% ipython --no-banner

In [1]: import numpy as np

In [2]: np.set_printoptions(suppress=True, linewidth=200)

In [3]: def rnd(a):
   ...:     return np.round(a, 3) + 0
   ...: 

In [4]: M = np.load("test11.npy")

In [5]: print(M)
[[ 3 -3 -1  1  1]
 [-2  1  1  0  2]
 [-2 -3 -1  1  0]
 [-3  2  3 -3 -1]
 [ 1 -3  0  3  1]
 [ 9 -6 -4  1 -5]]

In [6]: vec = np.array([-2, -1, 0, -1, 2])

In [7]: target = M @ vec

In [8]: print(rnd(np.linalg.solve(M.T @ M, M.T @ target)))
[-2. -1.  0. -1.  2.]

In [9]: rng = np.random.default_rng(65504)

In [10]: target = target + 0.1 * rng.normal(size=6)

In [11]: print(rnd(target))
[ -2.063   6.966   5.996   5.107   0.057 -23.028]

In [12]: beta, *_ = np.linalg.lstsq(M, target)

In [13]: print([round(float(np.linalg.norm(np.linalg.solve(M.T @ M + lam * np.eye(5), M.T @ target))), 2) for lam in (0, 1, 10, 100)])
[3.13, 2.74, 2.07, 1.17]

In [14]: print(rnd(M.T @ (target - M @ beta)))
[0. 0. 0. 0. 0.]

In [15]: print(rnd(beta))
[-2.005 -1.001  0.051 -0.968  1.962]

In [16]: print(rnd(M.mean(axis=0)))
[ 1.    -2.    -0.333  0.5   -0.333]

In [17]: print(np.diff(M, axis=0))
[[-5  4  2 -1  1]
 [ 0 -4 -2  1 -2]
 [-1  5  4 -4 -1]
 [ 4 -5 -3  6  2]
 [ 8 -3 -4 -2 -6]]

In [18]: print(np.linalg.matrix_rank(M))
5

In [19]: print(M.shape)
(6, 5)

In [20]: print(M - M[0])
[[ 0  0  0  0  0]
 [-5  4  2 -1  1]
 [-5  0  0  0 -1]
 [-6  5  4 -4 -2]
 [-2  0  1  2  0]
 [ 6 -3 -3  0 -6]]

In [21]: print(np.count_nonzero(M))
27

In [22]: M[6]
IndexError: index 6 is out of bounds for axis 0 with size 6


In [23]: U, sigma, Vt = np.linalg.svd(M, full_matrices=False)

In [24]: print(U.shape, sigma.shape, Vt.shape)
(6, 5) (5,) (5, 5)

In [25]: print(rnd(sigma))
[14.318  5.839  3.397  2.084  1.424]

In [26]: print(rnd(Vt @ Vt.T))
[[1. 0. 0. 0. 0.]
 [0. 1. 0. 0. 0.]
 [0. 0. 1. 0. 0.]
 [0. 0. 0. 1. 0.]
 [0. 0. 0. 0. 1.]]

In [27]: print(rnd(np.sqrt((sigma ** 2).sum())), rnd(np.linalg.norm(M)))
16.031 16.031

In [28]: print(np.allclose(U * sigma @ Vt, M))
True

In [29]: print(np.abs(U[:, 0]).round(6).argmax())
5

In [30]: hat = M @ np.linalg.solve(M.T @ M, M.T)

In [31]: print(rnd(np.linalg.eigvalsh(hat)))
[0. 1. 1. 1. 1. 1.]

In [32]: print(np.linalg.matrix_rank(np.eye(6) - hat))
1

In [33]: O, _ = np.linalg.qr(np.array([[0.9, 0.9, -0.7, -1.1, -1.1, -0.3],
    ...:     [0.0, -0.5, 1.2, -1.5, -1.2, 2.9],
    ...:     [0.1, -1.3, -2.3, -0.6, 0.4, -0.4],
    ...:     [-2.0, -0.1, 1.6, -0.6, 3.1, -0.3],
    ...:     [-0.3, 1.0, -1.6, 0.6, 1.8, 0.5],
    ...:     [0.0, -0.5, -0.8, 0.5, -1.1, 1.1]]))

In [34]: F = O[:, :6]

In [35]: print(rnd(F))
[[-0.406  0.4   -0.066 -0.659 -0.18   0.453]
 [ 0.    -0.252  0.408 -0.543 -0.291 -0.624]
 [-0.045 -0.661 -0.612 -0.347  0.254  0.05 ]
 [ 0.903  0.069  0.035 -0.307 -0.052  0.287]
 [ 0.135  0.522 -0.637 -0.044 -0.108 -0.539]
 [ 0.    -0.252 -0.218  0.233 -0.897  0.174]]

In [36]: print(rnd(F.mean(axis=0)))
[ 0.098 -0.029 -0.181 -0.278 -0.212 -0.033]

In [37]: feats = np.array([[1, -1, -1, 1, 1, -1, -1, 1],
    ...:     [1, 1, -1, -1, -1, -1, 1, 1],
    ...:     [1, -1, 1, -1, 1, -1, 1, -1],
    ...:     [1, 1, 1, 1, 1, 1, 1, 1]])

In [38]: Y = feats[0, 0] * feats[1:] - np.outer(feats[1:, 0], feats[0])

In [39]: print(Y)
[[ 0  2  0 -2 -2  0  2  0]
 [ 0  0  2 -2  0  0  2 -2]
 [ 0  2  2  0  0  2  2  0]]

In [40]: print(np.linalg.matrix_rank(Y), np.linalg.matrix_rank(feats))
3 4

In [41]: print(feats[:, 0] / feats[0, 0])
[1. 1. 1. 1.]

In [42]: vec = np.array([-6, 0, 0, -2, 0])

In [43]: a = np.maximum(M @ vec, 0)

In [44]: print(rnd(np.tanh(M @ vec)))
[-1.  1.  1.  1. -1. -1.]

In [45]: print(M * (a > 1e-9)[:, None])
[[ 0  0  0  0  0]
 [-2  1  1  0  2]
 [-2 -3 -1  1  0]
 [-3  2  3 -3 -1]
 [ 0  0  0  0  0]
 [ 0  0  0  0  0]]

In [46]: print(np.diff(feats, axis=0))
[[ 0  2  0 -2 -2  0  2  0]
 [ 0 -2  2  0  2  0  0 -2]
 [ 0  2  0  2  0  2  0  2]]

In [47]: print(np.count_nonzero(feats))
32

In [48]: print(feats.sum(axis=0))
[ 4  0  0  0  2 -2  2  2]

In [49]: feats[4]
IndexError: index 4 is out of bounds for axis 0 with size 4


In [50]: print(rnd(np.linalg.norm(feats)))
5.657

In [51]: print(np.unravel_index(np.abs(feats).argmax(), feats.shape))
(np.int64(0), np.int64(0))

In [52]: print(np.abs(feats).max())
1

In [53]: print(feats.sum(axis=1))
[0 0 0 8]

In [54]: print(feats - feats[0])
[[ 0  0  0  0  0  0  0  0]
 [ 0  2  0 -2 -2  0  2  0]
 [ 0  0  2 -2  0  0  2 -2]
 [ 0  2  2  0  0  2  2  0]]

In [55]: arr = np.loadtxt("m.csv", delimiter=",")

In [56]: print(arr)
[[ -0.1   0.5   1.1  -0.9   0.8]
 [  1.7   0.   -0.5   0.   -1.5]
 [ -0.7  -1.3   0.5  -0.9   0.9]
 [ -1.3   0.4  -0.7   0.3  -0.3]
 [ -2.1   0.2  -0.1  -2.6  -0.4]
 [ -1.1  -0.1  -0.1  -2.4   1.9]
 [ -0.2   0.7  -0.7   1.1  -1.3]
 [ -0.5  -0.3   0.6  -0.3   0.2]
 [ -1.   -0.6  -1.4  -0.6  -0.2]
 [  0.6   0.5  -2.4  -1.6  -0.6]
 [ -0.4  -0.1  -0.6  -1.2   0.1]
 [ -0.2  -0.1   0.6   0.   -0.8]
 [ -1.    0.5   0.1   0.1  -0.5]
 [ -0.7   1.5  -0.7  -1.   -0.2]
 [  0.2  -1.    0.7   0.1   0.5]
 [  1.6   0.8  -0.8   0.7  -0.8]
 [  1.8   0.8  -2.2   0.   -0.8]
 [ -0.1  -0.3  -0.5   0.9  -0.5]
 [  1.9   0.9  -1.   -1.2   1.8]
 [  0.5   2.5  -2.1  -0.3  -0.5]
 [  0.4  -0.8  -0.9   0.3  -0.1]
 [  1.3  -0.6  -0.9  -0.9  -0.5]
 [ -0.4  -1.   -0.1  -0.1  -0.1]
 [  0.2  -0.4  -0.3  -0.2   1. ]
 [  0.5  -0.2   0.2  -2.1   0. ]
 [ -0.9   1.1  -1.1   1.3   1.1]
 [ -0.3   0.7   0.   -0.2  -0.7]
 [  0.7   0.4   0.1   0.3  -1.9]
 [  6.   10.   -4.   -3.  -18. ]
 [  0.   -1.2  -2.9  -0.2   0. ]
 [  0.2  -2.1   0.8  -0.5   1.7]
 [  0.3  -0.2  -0.5  -1.4   0. ]
 [  0.8   1.9   1.    0.5   0.6]
 [ -1.   -0.2   1.3  -2.    1. ]
 [  0.    0.8   1.    0.4  -0.7]]

In [57]: labels = arr[:, 0] > np.median(arr[:, 0])

In [58]: r0 = arr[labels].mean(axis=0) - arr[~labels].mean(axis=0)

In [59]: print(((arr - arr.mean(axis=0)) @ r0 > 0).astype(int))
[0 1 0 0 0 0 1 0 0 1 0 0 0 0 0 1 1 0 1 1 0 1 0 0 0 0 0 1 1 0 0 0 0 0 0]

In [60]: print(np.argsort(-np.abs(r0).round(6), kind="stable"))
[0 4 1 2 3]

In [61]: E = np.loadtxt("data.csv", delimiter=",")

In [62]: print(rnd(E))
[[ 0.635  0.173 -0.064  0.112 -0.144 -0.137  0.042 -0.065  0.219  0.146 -0.266]
 [ 0.173  0.519 -0.272 -0.057 -0.076  0.165  0.157  0.178 -0.206 -0.023 -0.102]
 [-0.064 -0.272  0.3    0.103  0.197  0.08  -0.131 -0.106  0.06   0.002 -0.21 ]
 [ 0.112 -0.057  0.103  0.662  0.005  0.144  0.224 -0.048  0.178 -0.304  0.013]
 [-0.144 -0.076  0.197  0.005  0.64  -0.098  0.263  0.151 -0.093  0.094 -0.214]
 [-0.137  0.165  0.08   0.144 -0.098  0.528 -0.176 -0.015 -0.209 -0.225 -0.203]
 [ 0.042  0.157 -0.131  0.224  0.263 -0.176  0.471  0.191  0.009 -0.058  0.122]
 [-0.065  0.178 -0.106 -0.048  0.151 -0.015  0.191  0.147 -0.126  0.     0.027]
 [ 0.219 -0.206  0.06   0.178 -0.093 -0.209  0.009 -0.126  0.27   0.029  0.055]
 [ 0.146 -0.023  0.002 -0.304  0.094 -0.225 -0.058  0.     0.029  0.26  -0.12 ]
 [-0.266 -0.102 -0.21   0.013 -0.214 -0.203  0.122  0.027  0.055 -0.12   0.567]]

In [63]: r = np.linalg.matrix_rank(E)

In [64]: print(r)
5

In [65]: ns = np.linalg.svd(E)[2][r:].T

In [66]: print([int(np.linalg.matrix_rank(E[:, :j + 1])) for j in range(11)])
[1, 2, 3, 4, 5, 5, 5, 5, 5, 5, 5]

In [67]: print(rnd(ns @ ns.T))
[[ 0.365 -0.173  0.064 -0.112  0.144  0.137 -0.042  0.065 -0.219 -0.146  0.266]
 [-0.173  0.481  0.272  0.057  0.076 -0.165 -0.157 -0.178  0.206  0.023  0.102]
 [ 0.064  0.272  0.7   -0.103 -0.197 -0.08   0.131  0.106 -0.06  -0.002  0.21 ]
 [-0.112  0.057 -0.103  0.338 -0.005 -0.144 -0.224  0.048 -0.178  0.304 -0.013]
 [ 0.144  0.076 -0.197 -0.005  0.36   0.098 -0.263 -0.151  0.093 -0.094  0.214]
 [ 0.137 -0.165 -0.08  -0.144  0.098  0.472  0.176  0.015  0.209  0.225  0.203]
 [-0.042 -0.157  0.131 -0.224 -0.263  0.176  0.529 -0.191 -0.009  0.058 -0.122]
 [ 0.065 -0.178  0.106  0.048 -0.151  0.015 -0.191  0.853  0.126  0.    -0.027]
 [-0.219  0.206 -0.06  -0.178  0.093  0.209 -0.009  0.126  0.73  -0.029 -0.055]
 [-0.146  0.023 -0.002  0.304 -0.094  0.225  0.058  0.    -0.029  0.74   0.12 ]
 [ 0.266  0.102  0.21  -0.013  0.214  0.203 -0.122 -0.027 -0.055  0.12   0.433]]

In [68]: print(np.allclose(E @ ns, 0))
True

In [69]: blk = np.stack([E, 2 * E, E[::-1]])

In [70]: print(blk.shape)
(3, 11, 11)

In [71]: print(np.linalg.matrix_rank(blk.reshape(3, -1)))
2

In [72]: print(rnd(np.einsum("bij,cij->bc", blk, blk)))
[[ 5.    10.     0.503]
 [10.    20.     1.007]
 [ 0.503  1.007  5.   ]]

In [73]: print((blk @ E.T).shape)
(3, 11, 11)

In [74]: Y = E + rng.integers(-2, 3, (11, 5)) @ rng.integers(-2, 3, (5, 11))

In [75]: print(rnd(Y))
[[  2.635  -0.827   0.936  -4.888  -1.144  -6.137  -6.958  -4.065  -0.781  -3.854  -3.266]
 [  0.173   4.519   2.728  -5.057  -5.076  -3.835  -0.843   5.178  -6.206  -4.023   1.898]
 [ -0.064  -2.272   2.3     9.103   4.197  -0.92    5.869   0.894   3.06    7.002   1.79 ]
 [  0.112   1.943  -6.897   0.662   4.005   8.144  -0.776  -0.048   5.178  -0.304   2.013]
 [ -0.144  -0.076   8.197  -1.995  -3.36  -10.098   0.263   2.151  -6.093  -1.906  -0.214]
 [  2.863  -2.835   5.08   -1.856  -4.098 -10.472  -5.176  -4.015  -4.209  -1.225  -5.203]
 [  5.042   4.157  -8.131   2.224  -2.737   3.824  -1.529   3.191   0.009   3.942   0.122]
 [ -2.065  -3.822   0.894   4.952  -3.849   4.985   7.191  -0.853  -2.126   5.     -3.973]
 [  4.219  -8.206   0.06    2.178  -6.093  -4.209  -3.991 -10.126  -1.73    4.029 -11.945]
 [  6.146  -2.023  -3.998   9.696   2.094  -2.225  -0.058  -2.      4.029  10.26   -2.12 ]
 [ -2.266  -3.102   3.79   -5.987  -0.214  -4.203  -3.878  -4.973  -0.945  -6.12   -2.433]]

In [76]: print(rnd(Y - E))
[[  2.  -1.   1.  -5.  -1.  -6.  -7.  -4.  -1.  -4.  -3.]
 [  0.   4.   3.  -5.  -5.  -4.  -1.   5.  -6.  -4.   2.]
 [  0.  -2.   2.   9.   4.  -1.   6.   1.   3.   7.   2.]
 [  0.   2.  -7.   0.   4.   8.  -1.   0.   5.   0.   2.]
 [  0.   0.   8.  -2.  -4. -10.   0.   2.  -6.  -2.   0.]
 [  3.  -3.   5.  -2.  -4. -11.  -5.  -4.  -4.  -1.  -5.]
 [  5.   4.  -8.   2.  -3.   4.  -2.   3.   0.   4.   0.]
 [ -2.  -4.   1.   5.  -4.   5.   7.  -1.  -2.   5.  -4.]
 [  4.  -8.   0.   2.  -6.  -4.  -4. -10.  -2.   4. -12.]
 [  6.  -2.  -4.  10.   2.  -2.   0.  -2.   4.  10.  -2.]
 [ -2.  -3.   4.  -6.   0.  -4.  -4.  -5.  -1.  -6.  -3.]]

In [77]: print(np.linalg.matrix_rank(Y - E, tol=1e-8))
5

In [78]: print(rnd(np.linalg.svd(Y - E, compute_uv=False)))
[32.297 25.971 18.182 14.109 12.836  0.     0.     0.     0.     0.     0.   ]

In [79]: print(np.linalg.cond(Y) > 100)
True

In [80]: data = np.load("out5.npy")

In [81]: print(rnd(data))
[[ 0.725  0.95   0.305 -0.347 -1.18  -0.551 -1.127 -0.249 -0.735 -1.354 -0.755  1.071 -0.492]
 [ 0.362  0.175 -0.98  -0.31   1.56   0.117 -0.273 -0.622 -0.493 -0.879  0.428 -0.817 -1.734]
 [ 1.178 -0.31   0.516 -1.796 -0.216 -0.807 -0.303  0.456  0.457 -0.119  0.18  -1.558  0.588]
 [-0.725 -1.465  1.447 -0.215  0.609  0.428 -1.443 -0.657 -0.134  0.273 -0.95  -0.049 -0.351]
 [ 0.544  0.906  0.699 -0.468  1.611  0.407  1.002  0.405  0.414 -0.296 -1.559  0.616  0.424]
 [-0.362  0.168 -0.722 -1.327 -0.338  0.494 -0.419  1.354  0.371  1.317 -0.307  0.734 -1.298]
 [ 0.453 -0.66   0.94  -0.41  -1.093  0.674  1.829 -0.768 -0.025 -0.126  0.002 -0.008 -1.306]
 [ 1.087 -1.533  0.191  0.423  0.552 -0.188 -0.066  1.208  0.374 -0.78   0.97   1.318 -0.143]
 [-0.362  0.768  0.876  0.272 -0.284  1.929 -0.468  1.162  0.025 -0.95   0.715 -0.809  0.023]
 [ 0.091 -0.664 -0.801  1.15  -0.614 -0.209  0.046  0.8    0.915 -0.644 -1.703 -1.048 -0.523]
 [ 1.631 -0.199 -0.937  0.077 -0.239  1.655 -0.666 -1.05   0.526  0.546 -0.216  0.201  0.642]
 [-0.453  0.66   0.396  0.003  0.012 -0.393 -0.374 -0.825  2.531 -0.341  0.601  0.346 -0.475]
 [-1.269 -0.827 -1.101 -1.335 -0.182  0.54   0.382 -0.303  0.154 -1.459 -0.166  0.433  0.885]]

In [82]: print(np.argsort(-np.linalg.norm(E, axis=0).round(6), kind="stable")[:3])
[3 4 0]

In [83]: print([round(float(x), 3) for x in np.linalg.svd(E, compute_uv=False)[:3]])
[1.0, 1.0, 1.0]

In [84]: print(np.allclose(data @ data.T, data.T @ data))
True

In [85]: print(rnd(np.sort(np.abs(np.linalg.eigvals(data)))))
[3. 3. 3. 3. 3. 3. 3. 3. 3. 3. 3. 3. 3.]

In [86]: print(rnd(np.trace(data)))
6.739
